$ python3 -q
>>> import numpy as np
>>> np.set_printoptions(precision=1, suppress=True, linewidth=140, legacy="1.25")
>>> m1 = np.loadtxt("data.csv", delimiter=",")
>>> print(m1)
[[ 1.   0.   0.   0.   0. ]
 [ 0.   1.   0.   0.   0. ]
 [ 0.   0.   0.9  0.5  0. ]
 [ 0.   0.  -0.5  0.9  0. ]
 [ 0.   0.   0.   0.   1. ]]
>>> print(np.round(np.linalg.det(m1), 1))
1.0
>>> print((m1 - m1.T) / 2)
[[ 0.   0.   0.   0.   0. ]
 [ 0.   0.   0.   0.   0. ]
 [ 0.   0.   0.   0.5  0. ]
 [ 0.   0.  -0.5  0.   0. ]
 [ 0.   0.   0.   0.   0. ]]
>>> print(round(np.abs(np.linalg.eigvals(m1)).max(), 1))
1.0
>>> print(np.round(np.trace(m1), 1))
4.7
>>> print(np.sort(np.abs(np.linalg.eigvals(m1))))
[1. 1. 1. 1. 1.]
>>> print((m1 + m1.T) / 2)
[[1.  0.  0.  0.  0. ]
 [0.  1.  0.  0.  0. ]
 [0.  0.  0.9 0.  0. ]
 [0.  0.  0.  0.9 0. ]
 [0.  0.  0.  0.  1. ]]
>>> x0 = np.array([2, 0, 0, -2, -2])
>>> rhs = m1 @ x0
>>> print(rhs)
[ 2.   0.  -1.  -1.7 -2. ]
>>> print(np.round(np.linalg.solve(m1.T, m1[2]), 1) + 0)
[0. 0. 1. 0. 0.]
>>> print(np.round(np.linalg.solve(m1, -3 * rhs), 1) + 0)
[-6.  0.  0.  6.  6.]
>>> print(np.linalg.solve(m1, rhs))
[ 2.  0.  0. -2. -2.]
>>> print(np.linalg.solve(m1, m1[:, 1]))
[0. 1. 0. 0. 0.]
>>> print(np.linalg.svd(m1, compute_uv=False))
[1. 1. 1. 1. 1.]
>>> print(m1.shape)
(5, 5)
>>> print(m1.sum(axis=0))
[1.  1.  0.4 1.4 1. ]
>>> print(m1 - m1[0])
[[ 0.   0.   0.   0.   0. ]
 [-1.   1.   0.   0.   0. ]
 [-1.   0.   0.9  0.5  0. ]
 [-1.   0.  -0.5  0.9  0. ]
 [-1.   0.   0.   0.   1. ]]
>>> print(np.diff(m1, axis=0))
[[-1.   1.   0.   0.   0. ]
 [ 0.  -1.   0.9  0.5  0. ]
 [ 0.   0.  -1.4  0.4  0. ]
 [ 0.   0.   0.5 -0.9  1. ]]
>>> print(m1[:, 0] @ m1[:, 4])
0.0
>>> print(np.linalg.svd(m1, compute_uv=False))
[1. 1. 1. 1. 1.]
>>> print(np.linalg.pinv(m1))
[[ 1.   0.   0.   0.   0. ]
 [ 0.   1.   0.   0.   0. ]
 [ 0.   0.   0.9 -0.5  0. ]
 [ 0.   0.   0.5  0.9  0. ]
 [ 0.   0.   0.   0.   1. ]]
>>> print(np.round(m1 @ m1.T, 1) + 0)
[[1. 0. 0. 0. 0.]
 [0. 1. 0. 0. 0.]
 [0. 0. 1. 0. 0.]
 [0. 0. 0. 1. 0.]
 [0. 0. 0. 0. 1.]]
>>> K = np.array([[-2, 2, 1], [-5, 2, -5], [2, -1, -3]])
>>> print(K)
[[-2  2  1]
 [-5  2 -5]
 [ 2 -1 -3]]
>>> rng = np.random.default_rng(897)
>>> lab = rng.permutation(3)
>>> print(lab)
[0 2 1]
>>> M2 = K[lab][:, lab]
>>> print(M2)
[[-2  1  2]
 [ 2 -3 -1]
 [-5 -5  2]]
>>> print(round(float(np.linalg.det(M2)), 1), np.round(np.linalg.det(K[lab]), 1))
-27.0 27.0
>>> print(np.trace(M2))
-3
>>> print(np.allclose(M2, K))
False
